In [1]: import numpy as np

In [2]: import numpy.linalg as la

In [3]: np.set_printoptions(precision=3, suppress=True, linewidth=100)

In [4]: data = np.loadtxt("sample10.csv", delimiter=",")

In [5]: data
Out[5]: 
array([[ 3., 21.,  0.,  0.,  5.],
       [11.,  0., 16.,  0.,  0.],
       [ 7.,  0., 17.,  5.,  0.],
       [ 0., 44.,  0., 14., 47.],
       [ 0.,  0., 12.,  6., 11.],
       [10., 15.,  0.,  0.,  0.],
       [13., 11.,  0.,  0.,  4.],
       [ 0., 56.,  0.,  0., 19.],
       [ 0., 29.,  1.,  0., 11.],
       [ 0., 31.,  2.,  8., 30.],
       [ 3., 29.,  0.,  0., 10.],
       [ 2.,  0.,  2.,  8., 18.],
       [ 0.,  5.,  7.,  7., 19.],
       [ 0., 14.,  7.,  0.,  0.],
       [ 0., 24.,  3.,  0.,  0.],
       [ 7., 11.,  0.,  0.,  0.],
       [ 9.,  0., 19.,  0.,  0.]])

In [6]: other = data / la.norm(data, axis=1, keepdims=True)

In [7]: gram = other @ other.T

In [8]: round(float(np.degrees(np.arccos(np.clip(gram[9, 6], -1, 1)))), 3)
Out[8]: 53.128

In [9]: proj = data @ la.solve(data.T @ data, data.T)

In [10]: np.round(proj @ data[:, 1], 3) + 0
Out[10]: array([21.,  0.,  0., 44.,  0., 15., 11., 56., 29., 31., 29.,  0.,  5., 14., 24., 11.,  0.])

In [11]: np.round(la.eigvalsh(proj), 3) + 0
Out[11]: array([0., 0., 0., 0., 0., 0., 0., 0., 0., 0., 0., 0., 1., 1., 1., 1., 1.])

In [12]: np.allclose(proj @ proj, proj)
Out[12]: True

In [13]: round(np.trace(proj), 3)
Out[13]: np.float64(5.0)

In [14]: d = la.norm(data[:, None] - data[None], axis=-1)

In [15]: d[4].round(6).argsort(kind="stable")[:4]
Out[15]: array([ 4, 12, 11,  2])

In [16]: d.mean(axis=1).argmax()
Out[16]: np.int64(3)

In [17]: (d + 1e9 * np.eye(17)).round(6).argmin(axis=1)
Out[17]: array([14, 16, 16,  9, 12, 15,  5,  8, 10,  8,  8, 12, 11, 15,  0,  5,  1])

In [18]: np.unravel_index(d.round(6).argmax(), d.shape)
Out[18]: (np.int64(3), np.int64(16))

In [19]: la.matrix_rank(d ** 2)
Out[19]: np.int64(7)

In [20]: O, evecs = la.qr(data[:, :2])[0], la.qr(data[:, 2:])[0]

In [21]: sig = la.svd(O.T @ evecs, compute_uv=False)

In [22]: np.degrees(np.arccos(sig.clip(0, 1)))
Out[22]: array([24.823, 53.834])

In [23]: J = np.array([[-1, 3, -1, -1],
    ...:     [3, 2, -3, 2],
    ...:     [1, 3, -1, 1],
    ...:     [2, -1, 2, -2],
    ...:     [2, 1, -3, 3]])

In [24]: J
Out[24]: 
array([[-1,  3, -1, -1],
       [ 3,  2, -3,  2],
       [ 1,  3, -1,  1],
       [ 2, -1,  2, -2],
       [ 2,  1, -3,  3]])

In [25]: proj = J @ la.solve(J.T @ J, J.T)

In [26]: proj @ J[:, 3]
Out[26]: array([-1.,  2.,  1., -2.,  3.])

In [27]: np.round(la.eigvalsh(proj), 3) + 0
Out[27]: array([0., 1., 1., 1., 1.])

In [28]: np.trace(proj)
Out[28]: np.float64(4.0)

In [29]: np.round((np.eye(5) - proj) @ J, 3) + 0
Out[29]: 
array([[0., 0., 0., 0.],
       [0., 0., 0., 0.],
       [0., 0., 0., 0.],
       [0., 0., 0., 0.],
       [0., 0., 0., 0.]])

In [30]: la.matrix_rank(np.eye(5) - proj)
Out[30]: np.int64(1)

In [31]: np.allclose(proj @ proj, proj)
Out[31]: True
